% python3 -q
>>> import numpy as np
>>> import numpy.linalg as la
>>> np.set_printoptions(precision=3, suppress=True, linewidth=140)
>>> E = np.load("dump.npy")
>>> E
array([[ 0,  0,  0,  0,  0],
       [ 0, 16, 20, 12, 16],
       [ 0, 20, 25, 15, 20],
       [ 0, 12, 15,  9, 12],
       [ 0, 16, 20, 12, 16]])
>>> vals, evecs = la.eigh(E)
>>> x0 = np.array([0, -3, -3, -3, -1])
>>> np.abs(E).sum(axis=1).max(), np.abs(vals).max()
(np.int64(80), np.float64(66.0))
>>> np.round(x0 @ E @ x0 / (x0 @ x0), 3), round(float(vals[0]), 3), vals[-1]
(np.float64(57.143), -0.0, np.float64(66.0))
>>> evecs * np.maximum(vals, 0) @ evecs.T
array([[ 0.,  0.,  0.,  0.,  0.],
       [ 0., 16., 20., 12., 16.],
       [ 0., 20., 25., 15., 20.],
       [ 0., 12., 15.,  9., 12.],
       [ 0., 16., 20., 12., 16.]])
>>> np.round(la.eigvalsh(E[1:, 1:]), 3) + 0
array([ 0.,  0.,  0., 66.])
>>> F = np.load("m.npy")
>>> F
array([[ -3,   0,  -1],
       [ -5,  -1,  -2],
       [ -3,  -4,  -3],
       [ -3,  -3,  -4],
       [ -5,  -2,  -6],
       [ -5,  -2,  -5],
       [ -4,   0,  -4],
       [ -7,  -2,  -5],
       [-10,  -1,  -8],
       [ -9,  -3,  -6],
       [ -9,  -2,  -9],
       [-10,   1, -12],
       [-10,  -1, -13],
       [ -9,   2, -15],
       [ -9,   2, -14],
       [-12,  -1, -16],
       [-15,   1, -15],
       [-18,  -1, -12],
       [-19,  -3, -15],
       [-22,  -2, -16],
       [-23,   0, -17],
       [-24,  -3, -14],
       [-26,  -4, -11],
       [-23,  -3, -11]])
>>> Xs = F - F.mean(axis=1)
Traceback (most recent call last):
  File "<python-input-13>", line 1, in <module>
    Xs = F - F.mean(axis=1)
         ~~^~~~~~~~~~~~~~~~
ValueError: operands could not be broadcast together with shapes (24,3) (24,) 
>>> Xs = F - F.mean(axis=0)
>>> U, sig, VT = la.svd(Xs, full_matrices=False)
>>> np.searchsorted(np.cumsum(sig ** 2) / (sig ** 2).sum(), 0.9) + 1
np.int64(2)
>>> np.abs(U[:, 0]).argmax()
np.int64(20)
>>> np.abs(VT[0]).argmax()
np.int64(0)
>>> np.round(Xs.mean(axis=0), 3) + 0
array([0., 0., 0.])
>>> VT[0] * np.sign(VT[0, np.abs(VT[0]).argmax()])
array([0.861, 0.015, 0.509])
